In [1]: import numpy as np

In [2]: import numpy.linalg as la

In [3]: np.set_printoptions(precision=2, suppress=True, linewidth=100, floatmode="fixed")

In [4]: data = np.loadtxt("layer12.csv", delimiter=",")

In [5]: data
Out[5]: 
array([[ 5.00,  5.00,  5.00,  5.00],
       [ 5.00, 10.00, 10.00, 10.00],
       [ 5.00, 10.00, 15.00, 15.00],
       [ 5.00, 10.00, 15.00, 20.00]])

In [6]: x = np.ones(4)

In [7]: for _ in range(6):
   ...:     x = data @ x
   ...:     x /= la.norm(x)
   ...:     print(round(x @ data @ x, 2))
   ...: 
41.4
41.45
41.45
41.45
41.45
41.45

In [8]: round(float(la.eigvalsh(data)[-1]), 2)
Out[8]: 41.45

In [9]: r0 = np.array([1, 1, 1])

In [10]: np.polyval(r0, data[2])
Out[10]: array([ 31.00, 111.00, 241.00, 241.00])

In [11]: np.cross(data[2, :3], data[3, :3])
Out[11]: array([0.00, 0.00, 0.00])

In [12]: np.correlate(data[2], data[3], "full")
Out[12]: array([100.00, 275.00, 500.00, 650.00, 425.00, 225.00,  75.00])

In [13]: np.convolve(data[2], r0)
Out[13]: array([ 5.00, 15.00, 30.00, 40.00, 30.00, 15.00])

In [14]: np.array([np.convolve(row, r0, "same") for row in data])
Out[14]: 
array([[10.00, 15.00, 15.00, 10.00],
       [15.00, 25.00, 30.00, 20.00],
       [15.00, 30.00, 40.00, 30.00],
       [15.00, 30.00, 45.00, 35.00]])

In [15]: vals, V = la.eig(data)

In [16]: vals
Out[16]: array([41.45,  5.00,  2.13,  1.42])

In [17]: np.round(data @ V[:, 0] - vals[0] * V[:, 0], 2) + 0
Out[17]: array([0.00, 0.00, 0.00, 0.00])

In [18]: np.sort(la.eigvals(data @ data))
Out[18]: array([   2.00,    4.54,   25.00, 1718.46])

In [19]: np.sort(la.eigvals(data.T))
Out[19]: array([ 1.42,  2.13,  5.00, 41.45])

In [20]: rng = np.random.default_rng(35)

In [21]: idx = rng.permutation(4)

In [22]: Y = data[:, idx] * rng.choice([-1, 1], 4)

In [23]: Y
Out[23]: 
array([[  5.00,   5.00,  -5.00,   5.00],
       [ 10.00,  10.00, -10.00,   5.00],
       [ 10.00,  15.00, -15.00,   5.00],
       [ 10.00,  15.00, -20.00,   5.00]])

In [24]: left, _, vt = la.svd(data.T @ Y)

In [25]: np.round(la.lstsq(data, Y)[0], 2) + 0
Out[25]: 
array([[ 0.00,  0.00,  0.00,  1.00],
       [ 1.00,  0.00,  0.00,  0.00],
       [ 0.00,  1.00,  0.00,  0.00],
       [ 0.00,  0.00, -1.00,  0.00]])

In [26]: np.round(left @ vt, 2) + 0
Out[26]: 
array([[ 0.00,  0.00,  0.00,  1.00],
       [ 1.00,  0.00,  0.00,  0.00],
       [ 0.00,  1.00,  0.00,  0.00],
       [ 0.00,  0.00, -1.00,  0.00]])

In [27]: idx
Out[27]: array([1, 2, 3, 0])

In [28]: E = np.loadtxt("out13.csv", delimiter=",")

In [29]: E
Out[29]: 
array([[ 3.26,  0.38,  7.41,  9.14,  1.22],
       [ 5.62, -2.15,  8.23, 10.28,  0.25],
       [ 4.65, -2.64,  6.67, 11.65,  0.34],
       [ 5.77, -5.80,  5.49, 14.54, -0.51],
       [ 2.60,  2.11,  8.01,  7.59,  1.70],
       [ 1.62,  2.56,  7.19,  7.84,  1.99],
       [-1.24,  5.80,  6.35,  6.23,  3.21],
       [ 1.78,  0.26,  5.55, 10.46,  1.50],
       [ 2.64, -1.03,  5.55, 11.32,  1.07],
       [ 3.94, -1.71,  6.57, 11.09,  0.67],
       [ 1.31,  0.55,  5.21, 10.50,  1.65],
       [ 4.75, -0.45,  8.54,  8.94,  0.76],
       [ 4.47, -1.26,  7.55, 10.14,  0.65],
       [ 6.23, -4.89,  6.77, 13.08, -0.42]])

In [30]: Xc = E - E.mean(axis=0)

In [31]: V = la.svd(Xc)[2][:3]

In [32]: Y = Xc - Xc @ V.T @ V

In [33]: np.diag(V.T @ V)
Out[33]: array([0.75, 0.59, 0.90, 0.54, 0.23])

In [34]: np.round(Y.std(axis=0), 2) + 0
Out[34]: array([0.00, 0.00, 0.00, 0.00, 0.00])

In [35]: np.round((Xc @ V.T).std(axis=0), 2) + 0
Out[35]: array([4.05, 1.53, 0.00])

In [36]: la.norm(Y, axis=1).round(6).argmax()
Out[36]: np.int64(0)

In [37]: round(float(la.norm(Y) / la.norm(Xc)), 2)
Out[37]: 0.0

In [38]: np.round(np.cov(Xc @ V.T, rowvar=False), 2) + 0
Out[38]: 
array([[17.62,  0.00,  0.00],
       [ 0.00,  2.51,  0.00],
       [ 0.00,  0.00,  0.00]])
